% python3 -q
>>> import numpy as np
>>> from numpy import linalg as LA
>>> np.set_printoptions(precision=4, suppress=True, linewidth=100)
>>> def rd(a):
...     return np.round(a, 4) + 0
... 
>>> feats = np.loadtxt("block4.csv", delimiter=",")
>>> print(feats)
[[-0.1342  0.9188  1.0876]
 [ 0.3239  0.9959  0.9524]
 [ 0.0517  1.0843  1.0273]
 [-0.0275  0.8437  0.8724]
 [ 0.0559  0.9802  0.8553]
 [-0.0795  1.1251  1.0628]
 [-0.014   0.9438  1.1787]
 [ 0.0925  1.065   1.1024]
 [-0.0397  1.1282  0.9635]
 [-0.2145  0.9788  0.9687]
 [ 0.0538  1.0225  0.9537]
 [ 0.1274  1.1389  1.0601]
 [-0.0999  1.1695  0.9567]
 [-0.0268  1.2375  1.1034]
 [ 0.0389  1.0213  0.9087]
 [ 1.0852  0.9673  0.8539]
 [ 1.0047  1.0058  1.1028]
 [ 1.0484  0.9694  0.7745]
 [ 0.8958  0.9124  1.0317]
 [ 1.0439  0.7987  0.87  ]
 [ 1.0321  1.0087  1.0178]
 [ 1.0505  1.0719  1.1275]
 [ 0.7866  1.0035  1.0378]
 [ 1.018   1.1696  1.153 ]
 [ 1.0965  0.9104  0.9455]
 [ 1.1707  1.1295  1.0181]
 [ 1.0079  1.0314  0.7696]
 [ 1.0202  0.7967  1.0478]
 [ 0.9944  0.8767  0.9552]
 [ 0.8799  1.1536  0.8419]
 [ 0.1536  0.9896  0.9845]
 [ 0.112   0.9763  0.9708]
 [-0.1925  1.0542  1.0376]
 [-0.0404  0.8706  1.0625]
 [-0.093   1.0645  1.1168]
 [-0.1822  0.9535  0.8928]
 [-0.173   1.0338  1.0978]
 [ 0.0324  0.9565  1.0014]
 [ 0.1029  1.1098  1.1617]
 [ 0.0126  1.12    1.1006]
 [ 0.0653  0.9853  0.9692]
 [ 0.088   0.7943  1.0132]
 [ 0.0581  1.0244  0.9884]
 [-0.0634  1.1475  0.9576]
 [-0.1366  1.0017  0.9018]]
>>> Xc = feats - feats.mean(axis=0)
>>> V = LA.svd(Xc)[2][:2]
>>> B = Xc - Xc @ V.T @ V
>>> print(rd(np.diag(V.T @ V)))
[0.9999 0.6209 0.3791]
>>> u = np.array([2, 0, 1])
>>> print(rd(np.polyval(u, feats[43])))
[1.008  3.6335 2.834 ]
>>> print(rd(np.correlate(feats[43], feats[0], "full")))
[-0.069   1.1898  2.1043  0.7258 -0.1285]
>>> x = np.array([-1, 3, 3])
>>> rhs = feats @ x
>>> print(rd(LA.solve(feats.T @ feats, feats.T @ rhs)))
[-1.  3.  3.]
>>> print(rd(LA.pinv(feats) @ feats))
[[1. 0. 0.]
 [0. 1. 0.]
 [0. 0. 1.]]
>>> rng = np.random.default_rng(943)
>>> rhs = rhs + 0.1 * rng.normal(size=45)
>>> print(rd(rhs))
[6.1001 5.4609 6.2973 5.225  5.5178 6.5449 6.4666 6.5854 6.304  5.9276 5.779  6.5741 6.5797 7.103
 5.4781 4.4487 5.1242 4.156  4.9416 4.011  5.0536 5.7144 5.388  5.9864 4.4498 5.4504 4.3457 4.5458
 4.3883 4.9227 5.6827 5.75   6.523  5.8489 6.6092 5.8358 6.3387 5.7987 6.8671 6.5193 5.9855 5.4065
 6.0149 6.3255 5.8161]
>>> c, *_ = LA.lstsq(feats, rhs)
>>> print([round(float(LA.norm(LA.solve(feats.T @ feats + lam * np.eye(3), feats.T @ rhs))), 2) for lam in (0, 1, 10, 100)])
[4.36, 4.24, 3.65, 1.91]
>>> print(c.round())
[-1.  3.  3.]
>>> print(rd(LA.norm(rhs - feats @ c)))
0.7091
>>> print(rd(feats.T @ (rhs - feats @ c)))
[0. 0. 0.]
>>> print(rd(c))
[-0.989   2.8901  3.1086]
